% python3 -q
>>> import numpy as np
>>> from numpy import linalg as LA
>>> np.set_printoptions(precision=2, suppress=True, linewidth=120, legacy="1.25")
>>> X = np.array([[1, 3, 1, 1, 3, 2], [2, 1, 3, 1, 0, 0], [3, 2, 0, 1, 0, 0]])
>>> X
array([[1, 3, 1, 1, 3, 2],
       [2, 1, 3, 1, 0, 0],
       [3, 2, 0, 1, 0, 0]])
>>> other = np.array([[2, 2], [1, 2], [0, 0], [0, 1], [2, 1], [2, 1]])
>>> X @ other
array([[15, 14],
       [ 5,  7],
       [ 8, 11]])
>>> LA.matrix_rank(X @ other)
2
>>> ang = np.radians(72)
>>> R = np.eye(6)
>>> R[0, 0] = R[4, 4] = np.cos(ang)
>>> R[0, 4], R[4, 0] = -np.sin(ang), np.sin(ang)
>>> R
array([[ 0.31,  0.  ,  0.  ,  0.  , -0.95,  0.  ],
       [ 0.  ,  1.  ,  0.  ,  0.  ,  0.  ,  0.  ],
       [ 0.  ,  0.  ,  1.  ,  0.  ,  0.  ,  0.  ],
       [ 0.  ,  0.  ,  0.  ,  1.  ,  0.  ,  0.  ],
       [ 0.95,  0.  ,  0.  ,  0.  ,  0.31,  0.  ],
       [ 0.  ,  0.  ,  0.  ,  0.  ,  0.  ,  1.  ]])
>>> other = X @ R.T
>>> round(float(LA.det(R)), 2), round(np.trace(R), 2)
(1.0, 4.62)
>>> np.allclose(X @ X.T, other @ other.T)
True
>>> other
array([[-2.54,  3.  ,  1.  ,  1.  ,  1.88,  2.  ],
       [ 0.62,  1.  ,  3.  ,  1.  ,  1.9 ,  0.  ],
       [ 0.93,  2.  ,  0.  ,  1.  ,  2.85,  0.  ]])
>>> arr = np.loadtxt("layer2.csv", delimiter=",")
>>> arr
array([[ 2.24,  0.09, -4.47],
       [-1.5 ,  3.71,  3.  ],
       [-1.04,  4.42,  2.09],
       [-0.54,  4.85,  1.09],
       [-1.65,  3.37,  3.31],
       [-1.16,  4.27,  2.33],
       [ 1.37, -3.95, -2.74],
       [ 1.43, -3.83, -2.87],
       [-2.18,  1.13,  4.36],
       [-1.2 ,  4.21,  2.41],
       [ 0.08,  5.  , -0.16],
       [ 1.2 , -4.22, -2.4 ],
       [-2.04, -2.07,  4.07],
       [-0.86,  4.61,  1.72],
       [-1.31,  4.06,  2.62],
       [-1.63, -3.42,  3.26],
       [-1.27, -4.12,  2.54],
       [ 0.29, -4.96, -0.58],
       [ 0.14,  4.99, -0.29],
       [-0.54, -4.85,  1.08],
       [ 2.09,  1.77, -4.18],
       [ 0.91, -4.57, -1.82],
       [-2.14,  1.48,  4.27],
       [ 1.09, -4.36, -2.18]])
>>> np.round(LA.norm(arr, 2) / LA.norm(arr), 2)
0.84
>>> X.reshape(-1, 2)
array([[1, 3],
       [1, 1],
       [3, 2],
       [2, 1],
       [3, 1],
       [0, 0],
       [3, 2],
       [0, 1],
       [0, 0]])
>>> X.ravel(order="F")
array([1, 2, 3, 3, 1, 2, 1, 3, 0, 1, 1, 1, 3, 0, 0, 2, 0, 0])
>>> blk = X.reshape(3, 2, -1)
>>> np.einsum("ihd,jhd->hij", blk, blk).shape
(2, 3, 3)
>>> blk.shape
(3, 2, 3)
>>> cen = arr - arr.mean(axis=0)
>>> Uu, sigma, Vt = LA.svd(cen, full_matrices=False)
>>> np.abs(Uu[:, 0]).argmax()
23
>>> Vt[0] * np.sign(Vt[0, np.abs(Vt[0]).argmax()])
array([-0.2 ,  0.89,  0.4 ])
>>> round(float((sigma ** 2).sum() ** 2 / (sigma ** 4).sum()), 2)
1.7
>>> np.round(sigma ** 2 / (sigma ** 2).sum(), 2) + 0
array([0.71, 0.29, 0.  ])
>>> np.round(cen.mean(axis=0), 2) + 0
array([0., 0., 0.])
>>> np.searchsorted(np.cumsum(sigma ** 2) / (sigma ** 2).sum(), 0.9) + 1
2
>>> np.round(LA.norm(arr) ** 2 / LA.norm(arr, 2) ** 2, 2)
1.41
>>> rng = np.random.default_rng(62459)
>>> mat = rng.normal(size=(15, 3))
>>> mat = 5 * mat / LA.norm(mat, axis=1, keepdims=True)
>>> mat
array([[ 1.68,  3.19,  3.47],
       [-1.9 ,  1.76,  4.28],
       [ 3.75, -3.12,  1.09],
       [-1.86,  3.42,  3.14],
       [ 0.78,  4.27,  2.48],
       [-4.04,  1.84, -2.3 ],
       [-0.11, -4.61,  1.93],
       [-2.41, -4.38,  0.02],
       [-0.97,  4.88,  0.46],
       [-1.92, -0.2 ,  4.61],
       [-2.16, -3.25, -3.13],
       [ 0.69,  4.69,  1.6 ],
       [ 0.29,  0.2 ,  4.99],
       [ 2.51, -4.27,  0.68],
       [-2.84, -4.11,  0.21]])
>>> other = np.c_[mat[:, :1] @ np.array([[1]]), np.array([-4, 1, -1, 1, -3, -1, -2, 0, 3, 4, -4, 3, 2, 1, -3])]
>>> other
array([[ 1.68, -4.  ],
       [-1.9 ,  1.  ],
       [ 3.75, -1.  ],
       [-1.86,  1.  ],
       [ 0.78, -3.  ],
       [-4.04, -1.  ],
       [-0.11, -2.  ],
       [-2.41,  0.  ],
       [-0.97,  3.  ],
       [-1.92,  4.  ],
       [-2.16, -4.  ],
       [ 0.69,  3.  ],
       [ 0.29,  2.  ],
       [ 2.51,  1.  ],
       [-2.84, -3.  ]])
>>> np.round(LA.norm(other - mat @ LA.lstsq(mat, other)[0], axis=0), 2) + 0
array([0.  , 9.17])
>>> LA.norm(LA.qr(mat)[0].T @ other, axis=0) ** 2 / ((other ** 2).sum(axis=0) + 1e-12)
array([1.  , 0.13])
>>> cen = mat - mat.mean(axis=0)
>>> vecs = LA.svd(cen)[2][:1]
>>> other = cen - cen @ vecs.T @ vecs
>>> np.cov(cen @ vecs.T, rowvar=False)
array(14.35)
>>> np.round(np.diag(vecs.T @ vecs), 2) + 0
array([0. , 0.9, 0.1])
>>> proj = mat @ LA.solve(mat.T @ mat, mat.T)
>>> np.diag(proj)
array([0.16, 0.23, 0.26, 0.17, 0.13, 0.29, 0.19, 0.2 , 0.14, 0.28, 0.17, 0.13, 0.23, 0.2 , 0.23])
>>> LA.matrix_rank(np.eye(15) - proj)
12
>>> np.allclose(proj @ proj, proj)
True
>>> round(np.trace(proj), 2)
3.0
>>> proj @ mat[:, 0]
array([ 1.68, -1.9 ,  3.75, -1.86,  0.78, -4.04, -0.11, -2.41, -0.97, -1.92, -2.16,  0.69,  0.29,  2.51, -2.84])
>>> cen = (mat - mat.mean(axis=0)) / mat.std(axis=0)
>>> cen.std(axis=0)
array([1., 1., 1.])
>>> b = LA.lstsq(np.delete(cen, 1, axis=1), cen[:, 1])[0]
>>> np.abs(b).argmax()
1
>>> np.round(1 - np.var(cen[:, 1] - np.delete(cen, 1, axis=1) @ b), 2)
0.12
>>> b
array([-0.12,  0.36])
>>> rank = LA.matrix_rank(arr)
>>> rank
2
>>> ns = LA.svd(arr)[2][rank:].T
>>> np.allclose(arr @ ns, 0)
True
>>> [int(LA.matrix_rank(np.delete(arr, i, axis=0))) for i in range(24)]
[2, 2, 2, 2, 2, 2, 2, 2, 2, 2, 2, 2, 2, 2, 2, 2, 2, 2, 2, 2, 2, 2, 2, 2]
>>> [int(LA.matrix_rank(arr[:i])) for i in range(1, len(arr) + 1)]
[1, 2, 2, 2, 2, 2, 2, 2, 2, 2, 2, 2, 2, 2, 2, 2, 2, 2, 2, 2, 2, 2, 2, 2]
>>> np.round(ns[:, 0] / ns[np.abs(ns[:, 0]).round(6).argmax(), 0], 2) + 0
array([1. , 0. , 0.5])
>>> K = np.load("sample5.npy")
>>> K
array([[ 0,  0,  0,  0],
       [ 0,  0,  0,  0],
       [ 0,  0,  0,  0],
       [ 5, -2, -4, -1],
       [ 3,  0, -1, -2],
       [ 3,  0, -1, -2],
       [ 0,  0,  0,  0],
       [ 0, -3, -2,  2],
       [ 0,  0,  0,  0],
       [ 0, -3, -2,  2],
       [ 3,  3, -4, -2],
       [ 0,  3, -3,  0],
       [ 3,  3, -4, -2],
       [ 2,  1, -1, -1],
       [ 2,  4, -4, -1],
       [ 3,  0, -1, -2],
       [ 3, -3, -3,  0],
       [ 0,  0,  0,  0],
       [ 0,  0,  0,  0],
       [ 3,  0, -1, -2],
       [ 3,  3, -4, -2],
       [ 3,  0, -1, -2],
       [ 5,  4, -5, -3],
       [ 3,  3, -4, -2],
       [ 0,  0,  0,  0]])
>>> Q, vecs = LA.qr(K[:, :1])[0], LA.qr(K[:, 1:])[0]
>>> sigma = LA.svd(Q.T @ vecs, compute_uv=False)
>>> (sigma > 0.9).sum()
1
>>> round(float(LA.norm(Q @ Q.T - vecs @ vecs.T, 2)), 2)
1.0
>>> np.degrees(np.arccos(sigma.clip(0, 1)))
array([5.81])
>>> sigma
array([0.99])
